% python3 -q
>>> import numpy as np
>>> import numpy.linalg as la
>>> np.set_printoptions(suppress=True, linewidth=120)
>>> def tidy(a):
...     return np.round(a, 3) + 0
... 
>>> feats = np.minimum.outer(np.arange(1, 7), np.arange(1, 7)) * 2
>>> feats
array([[ 2,  2,  2,  2,  2,  2],
       [ 2,  4,  4,  4,  4,  4],
       [ 2,  4,  6,  6,  6,  6],
       [ 2,  4,  6,  8,  8,  8],
       [ 2,  4,  6,  8, 10, 10],
       [ 2,  4,  6,  8, 10, 12]])
>>> # symmetric, so the eigenvalues are real
>>> Uu, sig, Vh = la.svd(feats, full_matrices=False)
>>> tidy(Uu.T @ feats @ Vh.T)
array([[34.414,  0.   ,  0.   ,  0.   ,  0.   ,  0.   ],
       [ 0.   ,  3.976,  0.   ,  0.   ,  0.   ,  0.   ],
       [ 0.   ,  0.   ,  1.549,  0.   ,  0.   ,  0.   ],
       [ 0.   ,  0.   ,  0.   ,  0.892,  0.   ,  0.   ],
       [ 0.   ,  0.   ,  0.   ,  0.   ,  0.638,  0.   ],
       [ 0.   ,  0.   ,  0.   ,  0.   ,  0.   ,  0.53 ]])
>>> Uu.shape, sig.shape, Vh.shape
((6, 6), (6,), (6, 6))
>>> (sig > 1e-8).sum()
np.int64(6)
>>> np.allclose(Uu * sig @ Vh, feats)
True
>>> tidy(np.cumsum(sig ** 2) / np.sum(sig ** 2))
array([0.984, 0.997, 0.999, 0.999, 1.   , 1.   ])
>>> tidy(Vh @ Vh.T)
array([[1., 0., 0., 0., 0., 0.],
       [0., 1., 0., 0., 0., 0.],
       [0., 0., 1., 0., 0., 0.],
       [0., 0., 0., 1., 0., 0.],
       [0., 0., 0., 0., 1., 0.],
       [0., 0., 0., 0., 0., 1.]])
>>> tidy(np.sqrt((sig ** 2).sum())), tidy(la.norm(feats))
(np.float64(34.699), np.float64(34.699))
>>> np.abs(Uu[:, 0]).round(6).argmax()
np.int64(5)
>>> r0 = np.array([5, 9])
>>> np.array([np.convolve(row, r0, "same") for row in feats])
array([[ 10,  28,  28,  28,  28,  28],
       [ 10,  38,  56,  56,  56,  56],
       [ 10,  38,  66,  84,  84,  84],
       [ 10,  38,  66,  94, 112, 112],
       [ 10,  38,  66,  94, 122, 140],
       [ 10,  38,  66,  94, 122, 150]])
>>> np.cross(feats[2, :3], feats[5, :3])
array([0, 0, 0])
>>> np.correlate(feats[2], feats[5], "full")
array([ 24,  68, 128, 176, 212, 236, 176, 120,  72,  36,  12])
>>> Y = np.array([[-2, 1], [-5, -4]])
>>> Z = np.array([[2, 2, 0], [3, -3, 0], [3, 0, -1]])
>>> A = np.kron(Y, Z)
>>> A
array([[ -4,  -4,   0,   2,   2,   0],
       [ -6,   6,   0,   3,  -3,   0],
       [ -6,   0,   2,   3,   0,  -1],
       [-10, -10,   0,  -8,  -8,   0],
       [-15,  15,   0, -12,  12,   0],
       [-15,   0,   5, -12,   0,   4]])
>>> A.reshape(-1, 2)
array([[ -4,  -4],
       [  0,   2],
       [  2,   0],
       [ -6,   6],
       [  0,   3],
       [ -3,   0],
       [ -6,   0],
       [  2,   3],
       [  0,  -1],
       [-10, -10],
       [  0,  -8],
       [ -8,   0],
       [-15,  15],
       [  0, -12],
       [ 12,   0],
       [-15,   0],
       [  5, -12],
       [  0,   4]])
>>> T = A.reshape(6, 2, -1)
>>> np.einsum("ihd,jhd->hij", T, T).shape
(2, 6, 6)
>>> T.transpose(1, 0, 2)
array([[[ -4,  -4,   0],
        [ -6,   6,   0],
        [ -6,   0,   2],
        [-10, -10,   0],
        [-15,  15,   0],
        [-15,   0,   5]],

       [[  2,   2,   0],
        [  3,  -3,   0],
        [  3,   0,  -1],
        [ -8,  -8,   0],
        [-12,  12,   0],
        [-12,   0,   4]]])
>>> T[:, 0]
array([[ -4,  -4,   0],
       [ -6,   6,   0],
       [ -6,   0,   2],
       [-10, -10,   0],
       [-15,  15,   0],
       [-15,   0,   5]])
>>> np.einsum("ihd,ihd->ih", T, T)
array([[ 32,   8],
       [ 72,  18],
       [ 40,  10],
       [200, 128],
       [450, 288],
       [250, 160]])
>>> tidy(np.sort(np.abs(la.eigvals(A))))
array([ 3.606,  3.606, 10.817, 10.817, 14.422, 14.422])
>>> A @ A
array([[-10,   2,   0, -60,  12,   0],
       [  3, -15,   0,  18, -90,   0],
       [ -3,  -6,  -1, -18, -36,  -6],
       [300, -60,   0, 110, -22,   0],
       [-90, 450,   0, -33, 165,   0],
       [ 90, 180,  30,  33,  66,  11]])
>>> np.trace(A)
np.int64(12)
>>> assert A == A.T
Traceback (most recent call last):
  File "<python-input-33>", line 1, in <module>
    assert A == A.T
           ^^^^^^^^
ValueError: The truth value of an array with more than one element is ambiguous. Use a.any() or a.all()
>>> np.allclose(A @ A.T, A.T @ A)
False
>>> (A - A.T) / 2
array([[ 0. ,  1. ,  3. ,  6. ,  8.5,  7.5],
       [-1. ,  0. ,  0. ,  6.5, -9. ,  0. ],
       [-3. ,  0. ,  0. ,  1.5,  0. , -3. ],
       [-6. , -6.5, -1.5,  0. ,  2. ,  6. ],
       [-8.5,  9. ,  0. , -2. ,  0. ,  0. ],
       [-7.5,  0. ,  3. , -6. ,  0. ,  0. ]])
>>> tidy(np.abs(la.eigvals(A)).max())
np.float64(14.422)
>>> np.allclose(A, A.T)
False
>>> (A + A.T) / 2
array([[ -4. ,  -5. ,  -3. ,  -4. ,  -6.5,  -7.5],
       [ -5. ,   6. ,   0. ,  -3.5,   6. ,   0. ],
       [ -3. ,   0. ,   2. ,   1.5,   0. ,   2. ],
       [ -4. ,  -3.5,   1.5,  -8. , -10. ,  -6. ],
       [ -6.5,   6. ,   0. , -10. ,  12. ,   0. ],
       [ -7.5,   0. ,   2. ,  -6. ,   0. ,   4. ]])
>>> rng = np.random.default_rng(58617)
>>> idx = rng.permutation(6)
>>> idx
array([2, 5, 4, 0, 3, 1])
>>> Y = A[idx][:, idx]
>>> tidy(la.det(Y)), tidy(la.det(A[idx]))
(np.float64(316368.0), np.float64(316368.0))
>>> np.allclose(Y, A)
False
>>> x = np.array([-1, 0, -2, 1, 1, 1])
>>> rhs = A @ x
>>> rhs
array([ 8,  6,  4, -6, 15, -3])
>>> tidy(la.solve(A.T, A[2]))
array([0., 0., 1., 0., 0., 0.])
>>> tidy(la.solve(A, rhs))
array([-1.,  0., -2.,  1.,  1.,  1.])
>>> W0 = np.loadtxt("a.csv", delimiter=",")
>>> tidy(W0)
array([[ 1.   ,  0.   ,  0.   ,  0.   ,  0.   ,  0.   ],
       [ 0.   ,  0.309,  0.   ,  0.   , -0.951,  0.   ],
       [ 0.   ,  0.   ,  1.   ,  0.   ,  0.   ,  0.   ],
       [ 0.   ,  0.   ,  0.   ,  1.   ,  0.   ,  0.   ],
       [ 0.   ,  0.951,  0.   ,  0.   ,  0.309,  0.   ],
       [ 0.   ,  0.   ,  0.   ,  0.   ,  0.   ,  1.   ]])
>>> Q, V = la.qr(W0[:, :2])[0], la.qr(W0[:, 2:])[0]
>>> sig = la.svd(Q.T @ V, compute_uv=False)
>>> tidy(sig)
array([0., 0.])
>>> np.degrees(np.arccos(sig.clip(0, 1)))
array([90., 90.])
